$ python -q
>>> import numpy as np
>>> np.set_printoptions(precision=1, suppress=True, linewidth=140)
>>> E = np.diag(np.array([1, 2, -3, 3]))
>>> print(E)
[[ 1  0  0  0]
 [ 0  2  0  0]
 [ 0  0 -3  0]
 [ 0  0  0  3]]
>>> other = E / np.sqrt((E ** 2).mean(axis=1, keepdims=True))
>>> other[2]
array([ 0.,  0., -2.,  0.])
>>> np.linalg.matrix_rank(E - E.mean(axis=1, keepdims=True))
np.int64(3)
>>> E - E.mean(axis=1, keepdims=True)
array([[ 0.8, -0.2, -0.2, -0.2],
       [-0.5,  1.5, -0.5, -0.5],
       [ 0.8,  0.8, -2.2,  0.8],
       [-0.8, -0.8, -0.8,  2.2]])
>>> np.linalg.matrix_rank(E - E[0, 0] * np.eye(4))
np.int64(3)
>>> np.prod(np.diag(E)), round(np.linalg.det(E), 1)
(np.int64(-18), np.float64(-18.0))
>>> [round(float(np.linalg.det(E[:i, :i])), 2) + 0 for i in range(1, 5)]
[1.0, 2.0, -6.0, -18.0]
>>> round(float(np.linalg.eigvalsh(E).min()), 1)
-3.0
>>> x = np.array([2, 1, 2, -1])
>>> y = E @ x
>>> y
array([ 2,  2, -6, -3])
>>> np.linalg.solve(E, -1 * y)
array([-2., -1., -2.,  1.])
>>> np.linalg.solve(E, y + E[:, 2])
array([ 2.,  1.,  3., -1.])
>>> np.linalg.solve(E, y)
array([ 2.,  1.,  2., -1.])
>>> np.linalg.solve(E.T, E[2])
array([0., 0., 1., 0.])
>>> x = np.array([3, 0, 7, 5])
>>> y = E @ x
>>> beta, lr = np.zeros(4), 1 / np.linalg.norm(E, 2) ** 2
>>> for i in range(200):
...     beta -= lr * E.T @ (E @ beta - y)
...     if i % 50 == 0: print(i, round(np.linalg.norm(E @ beta - y), 1))
... 
0 2.7
50 0.0
100 0.0
150 0.0
>>> round(float(np.linalg.cond(E)), 1)
3.0
>>> beta
array([3., 0., 7., 5.])
>>> arr = np.load("a.npy")
>>> print(arr)
[[ 0  0  0]
 [ 1 -2 -2]
 [ 1 -2 -2]
 [ 1 -2 -2]
 [ 1  2  1]
 [ 2  0 -2]
 [ 0  0  0]
 [ 3  2 -1]
 [ 0  0  0]
 [ 1 -2 -2]
 [ 1  2  1]
 [ 0  0  0]
 [ 2  0 -1]]
>>> # rows 1 and 2 are equal
>>> x = np.array([0, 3, 0])
>>> y = arr @ x
>>> y
array([ 0, -6, -6, -6,  6,  0,  0,  6,  0, -6,  6,  0,  0])
>>> np.round(np.linalg.solve(arr.T @ arr, arr.T @ y), 1) + 0
array([0., 3., 0.])
>>> rng = np.random.default_rng(543)
>>> y = y + 0.1 * rng.normal(size=13)
>>> y.round(1) + 0
array([-0.1, -6. , -6.1, -5.9,  5.8,  0. , -0.1,  5.9, -0.1, -6.1,  6. ,  0.1,  0. ])
>>> beta, *_ = np.linalg.lstsq(arr, y)
>>> beta.round()
array([-0.,  3., -0.])
>>> print([round(float(np.linalg.norm(np.linalg.solve(arr.T @ arr + lam * np.eye(3), arr.T @ y))), 2) for lam in (0, 1, 10, 100)])
[3.04, 2.56, 2.02, 0.71]
>>> print(np.round(arr.T @ (y - arr @ beta), 1) + 0)
[0. 0. 0.]
>>> G = np.cov(arr, rowvar=False)
>>> np.median(arr, axis=0)
array([ 1.,  0., -1.])
>>> np.argwhere(np.triu(np.abs(np.corrcoef(arr.T)) > 0.8, 1))
array([], shape=(0, 2), dtype=int64)
>>> print(arr.std(axis=0))
[0.9 1.5 1.1]
>>> np.corrcoef(arr.T)
array([[ 1. ,  0.2, -0.4],
       [ 0.2,  1. ,  0.8],
       [-0.4,  0.8,  1. ]])
>>> print(np.polyfit(arr[:, 1], arr[:, 0], 1))
[0.1 1. ]
>>> G.shape
(3, 3)
>>> np.round(np.linalg.eigvalsh(G)[::-1], 1) + 0
array([3.3, 1.2, 0. ])
>>> G
array([[ 0.8,  0.3, -0.4],
       [ 0.3,  2.3,  1.4],
       [-0.4,  1.4,  1.4]])
>>> sv = 10 * 0.7 ** np.arange(3)
>>> M = rng.normal(size=(23, 3)) * rng.permutation(sv)
>>> M
array([[ -0.8,   0.5,   1.2],
       [  7.1,   0.2, -10.1],
       [  3.7, -10.9,   9.9],
       [ -3.4,  -5.3,   6.1],
       [  5.5,   0.5,   3.1],
       [  6.4,   1.3, -10.3],
       [ -3. ,   2.2,   6.4],
       [ -6.8,  -1.5,   5.3],
       [  2.1,  -1.9,  16.9],
       [  2.8,  -4. ,  12.2],
       [  3.3,  -6.5,  16.5],
       [ -6.9,  -0.9,   7.7],
       [  2.3,  -4.2,  -3.8],
       [  1.9,  -5.6,  -1.8],
       [ -5.3,  -3.4,  15. ],
       [ -5.5,   2.1,  -3.5],
       [ -1.4,  -0.7,  14.7],
       [  9.7,   5.2,  -9.9],
       [  2.3,  -4. ,   0.5],
       [ 12.2,   3.2,  -9.3],
       [  1. ,   1.3,  -2.6],
       [ -8.1,  -2.7, -14.8],
       [  3.6,   1.1,  18. ]])
>>> G = np.cov(M, rowvar=False)
>>> np.corrcoef(M.T)
array([[ 1. ,  0.2, -0.2],
       [ 0.2,  1. , -0.4],
       [-0.2, -0.4,  1. ]])
>>> np.median(M, axis=0)
array([ 2.1, -0.9,  3.1])
>>> G
array([[ 29.6,   4.2, -12.6],
       [  4.2,  13.5, -14.2],
       [-12.6, -14.2,  99.9]])
>>> M.std(axis=0)
array([5.3, 3.6, 9.8])
>>> np.polyfit(M[:, 0], M[:, 1], 1)
array([ 0.1, -1.6])
>>> np.argwhere(np.triu(np.abs(np.corrcoef(M.T)) > 0.8, 1))
array([], shape=(0, 2), dtype=int64)
>>> np.round(np.corrcoef(M[:, 0], M[:, 1])[0, 1], 1)
np.float64(0.2)
>>> data = np.load("m.npy")
>>> data
array([[ 0.8,  0.5, -6.3],
       [-0.1,  0.1, -4.6],
       [-0.5, -0.4, -5.5],
       [-0.7,  0.3, -6.5],
       [ 0.7,  1.4, -3.8],
       [ 0.7, -0.1, -5.6],
       [-1.3,  1. , -3. ],
       [ 0.1,  1.3, -1.6],
       [-0.1,  0.2, -3.2],
       [ 0. ,  1.4, -4.5]])
>>> # column 2 is much longer than the rest
>>> idx = data[:, 1] > np.median(data[:, 1])
>>> r0 = data[idx].mean(axis=0) - data[~idx].mean(axis=0)
>>> r0
array([0.2, 1.1, 1.2])
>>> print(((data - data.mean(axis=0)) @ r0 > 0).astype(int))
[0 0 0 0 1 0 1 1 1 1]
>>> q, evecs = np.linalg.qr(data[:, :2])[0], np.linalg.qr(data[:, 2:])[0]
>>> sv = np.linalg.svd(q.T @ evecs, compute_uv=False)
>>> sv
array([0.5])
>>> print((sv > 0.9).sum())
0
>>> Ac = data - data.mean(axis=0)
>>> U, sv, Vh = np.linalg.svd(Ac, full_matrices=False)
>>> (np.sign(U[:, 0]) == np.sign(U[0, 0])).astype(int)
array([1, 1, 1, 1, 0, 1, 0, 0, 0, 0])
>>> np.abs(U[:, 0]).argmax()
np.int64(7)
>>> sv ** 2 / (sv ** 2).sum()
array([0.8, 0.1, 0.1])
>>> Vh[0] * np.sign(Vh[0, np.abs(Vh[0]).argmax()])
array([-0.1,  0.3,  1. ])
>>> np.abs(Vh[-1])
array([0.4, 0.9, 0.3])
>>> Ac = (data - data.mean(axis=0)) / data.std(axis=0)
>>> np.argwhere(np.abs(Ac) > 2)
array([], shape=(0, 2), dtype=int64)
>>> beta = np.linalg.lstsq(np.delete(Ac, 2, axis=1), Ac[:, 2])[0]
>>> np.abs(beta).argmax()
np.int64(1)
>>> W2 = data[[6, 5]].astype(float)
>>> for _ in range(5):
...     idx = np.linalg.norm(data[:, None] - W2, axis=-1).argmin(axis=1)
...     W2 = np.array([data[idx == j].mean(axis=0) for j in range(2)])
... 
>>> idx
array([1, 1, 1, 1, 0, 1, 0, 0, 0, 1])
>>> W2.round(1) + 0
array([[-0.2,  1. , -2.9],
       [ 0. ,  0.3, -5.5]])
>>> other = np.array([[1, 6, 7], [4, 2, 4], [9, 8, 6], [7, 4, 6]])
>>> W2 = np.array([[5, 0, -1, -3], [7, -6, -4, -2], [5, -2, 1, -7]])
>>> m1 = other @ W2
>>> print(m1)
[[ 82 -50 -18 -64]
 [ 54 -20  -8 -44]
 [131 -60 -35 -85]
 [ 93 -36 -17 -71]]
>>> # rows and columns are dependent
>>> round(np.linalg.det(m1.T), 1)
np.float64(0.0)
>>> np.einsum("ij,ji->", m1, m1)
np.int64(-1612)
>>> np.round(np.linalg.eigvals(m1), 1) + 0
array([-17.+33.8j, -17.-33.8j, -10. +0.j ,   0. +0.j ])
>>> np.round(np.linalg.det(m1[::-1]), 1)
np.float64(0.0)
>>> r0 = np.array([3, 0, 2])
>>> np.convolve(m1[0], r0)
array([ 246, -150,  110, -292,  -36, -128])
>>> np.polyval(r0, m1[0])
array([20174,  7502,   974, 12290])
>>> np.cross(m1[0, :3], m1[1, :3])
array([  40, -316, 1060])
>>> np.array([np.convolve(row, r0, "same") for row in m1])
array([[-150,  110, -292,  -36],
       [ -60,   84, -172,  -16],
       [-180,  157, -375,  -70],
       [-108,  135, -285,  -34]])
>>> U, sv, Vh = np.linalg.svd(m1)
>>> np.argmax(sv[:-1] / (sv[1:] + 1e-6)) + 1
np.int64(3)
>>> sv.round(1) + 0
array([251.1,  15.1,  11.9,   0. ])
>>> other = U[:, :3] @ np.diag(sv[:3]) @ Vh[:3]
>>> print(other)
[[ 82. -50. -18. -64.]
 [ 54. -20.  -8. -44.]
 [131. -60. -35. -85.]
 [ 93. -36. -17. -71.]]
>>> np.round(np.linalg.norm(m1 - other) / np.linalg.norm(m1), 1)
np.float64(0.0)
>>> np.round(np.linalg.norm(m1 - other, 2), 1), round(float(sv[3]), 1)
(np.float64(0.0), 0.0)
>>> W2 = np.sign(np.array([[1, 0, 4], [2, 3, 0], [4, 3, 1]]))
>>> other = (np.tril(W2, -1) + np.eye(3)) @ (np.triu(W2, 1) + np.eye(3))
>>> ev = np.array([2, 1, 2])
>>> J = np.rint(other * ev @ np.linalg.inv(other)) + 0
>>> J
array([[ 2.,  0.,  0.],
       [ 1.,  1.,  0.],
       [ 1., -1.,  2.]])
>>> # triangular
>>> proj = np.triu(np.array([[1, 3, 2], [3, 1, 0], [1, 5, 3]]), 1) + np.eye(3)
>>> other = proj @ J @ np.linalg.inv(proj)
>>> np.linalg.matrix_rank(other)
np.int64(3)
>>> np.round(np.linalg.det(other), 1)
np.float64(4.0)
>>> other
array([[  7., -20., -10.],
       [  1.,  -2.,  -2.],
       [  1.,  -4.,   0.]])
>>> A = np.array([[1.9, 3.9, -5.8, 6.1], [0.6, 1.8, -2.7, 3.7], [1.2, 1.1, -4.0, 5.4]])
>>> G = A.T @ A
>>> np.linalg.matrix_rank(G)
np.int64(3)
>>> np.round(np.linalg.eigvalsh(G)[::-1], 1) + 0
array([159.2,   2.6,   0.3,   0. ])
>>> def softmax(z):
...     e = np.exp(z - z.max(axis=-1, keepdims=True))
...     return e / e.sum(axis=-1, keepdims=True)
... 
>>> softmax(A).sum(axis=1)
array([1., 1., 1.])
>>> print(np.round(softmax(10 * A[0]), 1) + 0)
[0. 0. 0. 1.]
>>> scores = A @ A.T / np.sqrt(4)
>>> print(softmax(scores).round(6).argmax(axis=1))
[0 0 0]
>>> np.round(softmax(scores), 1) + 0
array([[1., 0., 0.],
       [1., 0., 0.],
       [1., 0., 0.]])
>>> print(softmax(scores)[0] @ A)
[ 1.9  3.9 -5.8  6.1]
